In [1]: import numpy as np

In [2]: np.set_printoptions(precision=2, suppress=True, linewidth=100, sign=" ")

In [3]: Q, _ = np.linalg.qr(np.array([[0.0, -2.6, 0.5, 1.1, 0.6, -1.1],
   ...:     [-0.9, -0.2, -0.5, -1.2, 0.3, 1.0],
   ...:     [0.1, 1.4, 0.4, 0.0, 1.0, 0.6],
   ...:     [0.0, 1.0, -0.4, -0.3, 0.4, 1.0],
   ...:     [1.5, 0.8, 1.5, 0.0, 0.8, 0.0],
   ...:     [-0.3, -0.3, -0.8, 1.7, -0.5, 1.3]]))

In [4]: feats = Q[:, :6]

In [5]: print(feats)
[[ 0.   -0.84 -0.23  0.23  0.42 -0.14]
 [ 0.51  0.08 -0.43 -0.26  0.28  0.64]
 [-0.06  0.43 -0.53  0.7   0.15 -0.15]
 [-0.    0.32  0.32 -0.19  0.83 -0.26]
 [-0.84  0.01 -0.1  -0.08  0.17  0.49]
 [ 0.17 -0.05  0.61  0.59  0.07  0.49]]

In [6]: # orthonormal columns

In [7]: x = np.array([5, -4, 2, -1, 3, 1])

In [8]: y = feats @ x

In [9]: print(y)
[ 3.79  3.07 -3.47  1.78 -3.38  2.36]

In [10]: print(np.linalg.solve(feats, 4 * y))
[ 20. -16.   8.  -4.  12.   4.]

In [11]: print(np.linalg.solve(feats, y + feats[:, 5]))
[ 5. -4.  2. -1.  3.  2.]

In [12]: print(np.round(np.linalg.solve(feats, feats[:, 4]), 2) + 0)
[ 0.  0.  0.  0.  1.  0.]

In [13]: rng = np.random.default_rng(6838)

In [14]: labels = rng.permutation(6)

In [15]: print(labels)
[ 0  1  4  2  5  3]

In [16]: B = feats[labels][:, labels]

In [17]: print(np.allclose(B, feats))
False

In [18]: print(round(float(np.trace(B)), 2))
0.03

In [19]: print(np.diag(B))
[ 0.    0.08  0.17 -0.53  0.49 -0.19]

In [20]: print(B)
[[ 0.   -0.84  0.42 -0.23 -0.14  0.23]
 [ 0.51  0.08  0.28 -0.43  0.64 -0.26]
 [-0.84  0.01  0.17 -0.1   0.49 -0.08]
 [-0.06  0.43  0.15 -0.53 -0.15  0.7 ]
 [ 0.17 -0.05  0.07  0.61  0.49  0.59]
 [-0.    0.32  0.83  0.32 -0.26 -0.19]]

In [21]: x = np.array([-3, 5, 4, -5, -4, 1])

In [22]: a = np.maximum(B @ x, 0)

In [23]: print(np.tanh(B @ x))
[-0.52 -0.56  0.94  1.   -1.    1.  ]

In [24]: print(np.maximum(B @ x, 0) - np.maximum(-B @ x, 0))
[-0.58 -0.64  1.74  6.86 -4.88  4.17]

In [25]: print(np.maximum(B @ (3 * x), 0))
[  0.     0.     5.22  20.58   0.    12.5 ]

In [26]: print(B.T @ a)
[-1.85  4.34  4.77 -2.44 -1.27  3.86]

In [27]: print(B * (a > 1e-9)[:, None])
[[ 0.   -0.    0.   -0.   -0.    0.  ]
 [ 0.    0.    0.   -0.    0.   -0.  ]
 [-0.84  0.01  0.17 -0.1   0.49 -0.08]
 [-0.06  0.43  0.15 -0.53 -0.15  0.7 ]
 [ 0.   -0.    0.    0.    0.    0.  ]
 [-0.    0.32  0.83  0.32 -0.26 -0.19]]

In [28]: J = np.load("test14.npy")

In [29]: print(J)
[[ 3.  2.  2.]
 [ 2.  3.  2.]
 [ 2.  2.  3.]]

In [30]: x = np.ones(3)

In [31]: for _ in range(6):
    ...:     x = J @ x
    ...:     x /= np.linalg.norm(x)
    ...:     print(round(x @ J @ x, 2))
    ...: 
7.0
7.0
7.0
7.0
7.0
7.0

In [32]: print(x)
[ 0.58  0.58  0.58]

In [33]: m1 = np.loadtxt("dump.csv", delimiter=",")

In [34]: print(m1)
[[ 0.69 -0.51  0.51]
 [-0.51  0.15  0.85]
 [ 0.51  0.85  0.15]]

In [35]: # columns are unit length and at right angles

In [36]: evals, V = np.linalg.eig(m1)

In [37]: print(evals)
[ 1. -1.  1.]

In [38]: print(round(np.prod(evals), 2))
-1.0

In [39]: print(np.sort(np.linalg.eigvals(np.linalg.inv(m1))))
[-1.  1.  1.]

In [40]: print(np.sort(np.linalg.eigvals(m1 @ m1)))
[ 1.  1.  1.]

In [41]: B = m1 / np.sqrt((m1 ** 2).mean(axis=1, keepdims=True))

In [42]: print(np.linalg.matrix_rank(m1 - m1.mean(axis=1, keepdims=True)))
2

In [43]: print(B[2])
[ 0.88  1.47  0.26]

In [44]: print(np.linalg.norm(B, axis=1))
[ 1.73  1.73  1.73]

In [45]: print(m1 - m1.mean(axis=1, keepdims=True))
[[ 0.46 -0.74  0.28]
 [-0.67 -0.01  0.68]
 [ 0.01  0.34 -0.35]]

In [46]: print(np.linalg.matrix_rank(B) == np.linalg.matrix_rank(m1))
True

In [47]: evals, V = np.linalg.eigh(m1)

In [48]: print(np.unique(evals.round(6) + 0, return_counts=True)[1])
[ 1  2]

In [49]: print((evals > 1e-8).sum(), (evals < -1e-8).sum())
2 1

In [50]: A = np.array([[6.7, 4.59, 10.52],
    ...:     [-2.37, -1.11, -1.75],
    ...:     [-0.93, -1.95, -1.9],
    ...:     [1.36, -0.01, 1.8],
    ...:     [-6.58, -3.64, -7.31],
    ...:     [7.22, 5.38, 11.79],
    ...:     [-0.62, -2.39, -2.24],
    ...:     [0.02, -0.2, 0.78],
    ...:     [-2.8, -0.95, -1.82],
    ...:     [-1.55, 0.1, 0.2],
    ...:     [-7.12, -4.51, -8.68],
    ...:     [-5.45, -1.63, -4.22],
    ...:     [-2.15, -2.36, -3.12]])

In [51]: print(A)
[[ 6.7   4.59 10.52]
 [-2.37 -1.11 -1.75]
 [-0.93 -1.95 -1.9 ]
 [ 1.36 -0.01  1.8 ]
 [-6.58 -3.64 -7.31]
 [ 7.22  5.38 11.79]
 [-0.62 -2.39 -2.24]
 [ 0.02 -0.2   0.78]
 [-2.8  -0.95 -1.82]
 [-1.55  0.1   0.2 ]
 [-7.12 -4.51 -8.68]
 [-5.45 -1.63 -4.22]
 [-2.15 -2.36 -3.12]]

In [52]: print(np.linalg.norm(A, axis=0))
[ 15.63  10.17  20.61]

In [53]: print(np.linalg.norm(A, axis=1).argmax())
5

In [54]: L = np.linalg.cholesky(J)

In [55]: print(round(float(np.prod(np.diag(L)) ** 2), 2), np.round(np.linalg.det(J), 2))
7.0 7.0

In [56]: print(J / np.sqrt(np.outer(np.diag(J), np.diag(J))))
[[ 1.    0.67  0.67]
 [ 0.67  1.    0.67]
 [ 0.67  0.67  1.  ]]

In [57]: print(np.diag(L) ** 2)
[ 3.    1.67  1.4 ]

In [58]: print(L)
[[ 1.73  0.    0.  ]
 [ 1.15  1.29  0.  ]
 [ 1.15  0.52  1.18]]

In [59]: print(np.linalg.eigvalsh(J).min() > 0)
True

In [60]: K = np.load("case7.npy")

In [61]: print(K)
[[-2.  1. -1.  0.  0.  0.]
 [ 0.  2.  2.  0.  0.  0.]
 [ 1. -1.  1.  0.  0.  0.]
 [ 0.  0.  0.  8.  6.  4.]
 [ 0.  0.  0.  9.  0.  7.]
 [ 0.  0.  0.  4.  2.  7.]]

In [62]: print(round(float(np.linalg.det(K)), 2))
1000.0

In [63]: print((np.linalg.matrix_power((K != 0) + (K.T != 0) + np.eye(6), 6) > 0).astype(int))
[[ 1  1  1  0  0  0]
 [ 1  1  1  0  0  0]
 [ 1  1  1  0  0  0]
 [ 0  0  0  1  1  1]
 [ 0  0  0  1  1  1]
 [ 0  0  0  1  1  1]]

In [64]: print(np.flatnonzero(np.linalg.matrix_power((K != 0) + (K.T != 0) + np.eye(6), 6)[3]))
[ 3  4  5]

In [65]: x = np.array([1, 3, 1, 0, 0, 2])

In [66]: a = np.maximum(K @ x, 0)

In [67]: print(K.T @ a)
[   0.   16.   16.  246.   76.  228.]

In [68]: print(np.tanh(K @ x))
[ 0.    1.   -0.76  1.    1.    1.  ]

In [69]: print(np.maximum(K @ (3 * x), 0))
[  0.  24.   0.  24.  42.  42.]

In [70]: print(K * (a > 1e-9)[:, None])
[[-0.  0. -0.  0.  0.  0.]
 [ 0.  2.  2.  0.  0.  0.]
 [ 0. -0.  0.  0.  0.  0.]
 [ 0.  0.  0.  8.  6.  4.]
 [ 0.  0.  0.  9.  0.  7.]
 [ 0.  0.  0.  4.  2.  7.]]

In [71]: print(np.flatnonzero(a > 1e-9))
[ 1  3  4  5]

In [72]: Q, V = np.linalg.qr(K[:, :1])[0], np.linalg.qr(K[:, 1:])[0]

In [73]: sig = np.linalg.svd(Q.T @ V, compute_uv=False)

In [74]: print(round(float(np.linalg.norm(Q @ Q.T - V @ V.T, 2)), 2))
1.0

In [75]: labels = rng.permutation(6)

In [76]: B = K[:, labels] * rng.choice([-1, 1], 6)

In [77]: print(B)
[[-0. -1.  0.  2.  1.  0.]
 [-0.  2.  0. -0.  2.  0.]
 [-0.  1.  0. -1. -1.  0.]
 [-6.  0.  4. -0.  0.  8.]
 [-0.  0.  7. -0.  0.  9.]
 [-2.  0.  7. -0.  0.  4.]]

In [78]: Uu, _, vt = np.linalg.svd(K.T @ B)

In [79]: print(np.round(Uu @ vt, 2) + 0)
[[ 0.  0.  0. -1.  0.  0.]
 [ 0.  0.  0.  0.  1.  0.]
 [ 0.  1.  0.  0.  0.  0.]
 [ 0.  0.  0.  0.  0.  1.]
 [-1.  0.  0.  0.  0.  0.]
 [ 0.  0.  1.  0.  0.  0.]]

In [80]: print(K.mean(axis=0))
[-0.17  0.33  0.33  3.5   1.33  3.  ]

In [81]: print(np.round(np.linalg.norm(K), 2))
18.22

In [82]: print(K.sum(axis=1))
[-2.  4.  1. 18. 16. 13.]

In [83]: print(np.abs(K).max())
9.0

In [84]: W0 = np.loadtxt("arr.csv", delimiter=",")

In [85]: print(W0)
[[   0.    3.    2.    2.]
 [   5.    4.   10.    4.]
 [   7.   10.   10.    7.]
 [   7.   10.   10.    7.]
 [   9.   15.   15.   14.]
 [  10.   19.   17.   19.]
 [  11.   27.   21.   22.]
 [  20.   34.   25.   27.]
 [  21.   36.   30.   36.]
 [  26.   44.   34.   43.]
 [  32.   44.   34.   45.]
 [  39.   47.   42.   48.]
 [  42.   50.   46.   54.]
 [  42.   57.   51.   56.]
 [  47.   63.   53.   56.]
 [  52.   66.   57.   63.]
 [  59.   68.   61.   68.]
 [  66.   68.   66.   69.]
 [  73.   69.   68.   74.]
 [  73.   71.   74.   82.]
 [  77.   79.   78.   87.]
 [  85.   85.   84.   92.]
 [  89.   85.   86.   95.]
 [  92.   93.   88.   98.]
 [  95.   95.   95.   98.]
 [ 104.  103.   97.   98.]]

In [86]: # row 3 repeats row 2

In [87]: basis = W0[[18, 22]].astype(float)

In [88]: for _ in range(4):
    ...:     labels = np.linalg.norm(W0[:, None] - basis, axis=-1).argmin(axis=1)
    ...:     basis = np.array([W0[labels == j].mean(axis=0) for j in range(2)])
    ...: 

In [89]: print(labels)
[ 0  0  0  0  0  0  0  0  0  0  0  0  0  0  1  1  1  1  1  1  1  1  1  1  1  1]

In [90]: print(np.bincount(labels))
[ 14  12]

In [91]: d = np.linalg.norm(W0[:, None] - W0[None], axis=-1)

In [92]: print(np.linalg.matrix_rank(d ** 2))
6

In [93]: print((d + 1e9 * np.eye(26)).round(6).argmin(axis=1))
[  1   2   3   2   5   4   5   8   7  10   9  12  11  14  13  16  17  16  17  18  19  22  21  24
  23  24]

In [94]: print(np.unravel_index(d.round(6).argmax(), d.shape))
(np.int64(0), np.int64(25))
